$ python -q
>>> import numpy as np
>>> import numpy.linalg as la
>>> np.set_printoptions(suppress=True, linewidth=100)
>>> feats = np.load("a.npy")
>>> feats
array([[ 0,  0, -2,  0],
       [ 0,  0,  0,  0],
       [ 0,  1,  0,  0],
       [ 0,  0,  0,  2]])
>>> # rows and columns are dependent
>>> np.round(feats @ la.pinv(feats) @ feats, 2)
array([[ 0.,  0., -2.,  0.],
       [ 0.,  0.,  0.,  0.],
       [ 0.,  1.,  0.,  0.],
       [ 0.,  0.,  0.,  2.]])
>>> np.unique(feats.round(6), axis=0).shape
(4, 4)
>>> np.allclose(feats[:-1].T @ la.lstsq(feats[:-1].T, feats[-1])[0], feats[-1])
False
>>> m1 = np.load("block4.npy")
>>> print(m1)
[[-16   0 -24  24   8]
 [  0   0   0   0   0]
 [ -2   0  -3   3   1]
 [  4   0   6  -6  -2]
 [ 12   0  18 -18  -6]]
>>> rng = np.random.default_rng(49428)
>>> z = rng.permutation(5)
>>> print(z)
[1 2 4 3 0]
>>> A2 = m1[z][:, z]
>>> np.diag(A2)
array([  0,  -3,  -6,  -6, -16])
>>> np.allclose(A2, m1)
False
>>> A2
array([[  0,   0,   0,   0,   0],
       [  0,  -3,   1,   3,  -2],
       [  0,  18,  -6, -18,  12],
       [  0,   6,  -2,  -6,   4],
       [  0, -24,   8,  24, -16]])
>>> np.abs(np.diag(la.qr(A2)[1])) > 1e-9
array([False,  True, False, False, False])
>>> round(float(np.trace(la.pinv(A2) @ A2)), 2)
1.0
>>> print(la.lstsq(A2[:-1].T, A2[-1])[2])
1
>>> A2 = np.array([[-8, -2, 2, -2]])
>>> W0 = np.block([[np.zeros((1, 1)), A2], [A2.T, np.zeros((4, 4))]])
>>> W0
array([[ 0., -8., -2.,  2., -2.],
       [-8.,  0.,  0.,  0.,  0.],
       [-2.,  0.,  0.,  0.,  0.],
       [ 2.,  0.,  0.,  0.,  0.],
       [-2.,  0.,  0.,  0.,  0.]])
>>> # rows and columns are dependent
>>> z = rng.permutation(5)
>>> z
array([2, 4, 3, 1, 0])
>>> A2 = W0[z][:, z]
>>> np.diag(A2)
array([0., 0., 0., 0., 0.])
>>> np.trace(A2)
np.float64(0.0)
>>> round(float(la.det(A2)), 2), round(float(la.det(W0[z])), 2)
(0.0, 0.0)
>>> Uu, s, vt = la.svd(W0)
>>> np.argmax(s[:-1] / (s[1:] + 1e-6)) + 1
np.int64(2)
>>> s.round(2) + 0
array([8.72, 8.72, 0.  , 0.  , 0.  ])
>>> A2 = Uu[:, :2] @ np.diag(s[:2]) @ vt[:2]
>>> round(la.norm(W0 - A2, 2), 2), np.round(s[2], 2)
(np.float64(0.0), np.float64(0.0))
>>> round(np.abs(W0 - A2).max(), 2)
np.float64(0.0)
>>> la.matrix_rank(W0, rtol=0.05)
np.int64(2)
>>> round(la.norm(W0 - A2) / la.norm(W0), 2)
np.float64(0.0)
>>> t3 = np.stack([W0, 4 * W0, W0[::-1]])
>>> la.matrix_rank(t3.reshape(3, -1))
np.int64(2)
>>> rank = la.matrix_rank(W0)
>>> print(rank)
2
>>> null = la.svd(W0)[2][rank:].T
>>> null.shape
(5, 3)
>>> print([int(la.matrix_rank(W0[:, :j + 1])) for j in range(5)])
[1, 2, 2, 2, 2]
>>> [int(la.matrix_rank(np.delete(W0, i, axis=0))) for i in range(5)]
[1, 2, 2, 2, 2]
>>> np.allclose(W0 @ null, 0)
True
>>> np.round(null @ null.T, 2)
array([[ 0.  ,  0.  ,  0.  ,  0.  ,  0.  ],
       [ 0.  ,  0.16, -0.21,  0.21, -0.21],
       [ 0.  , -0.21,  0.95,  0.05, -0.05],
       [ 0.  ,  0.21,  0.05,  0.95,  0.05],
       [ 0.  , -0.21, -0.05,  0.05,  0.95]])
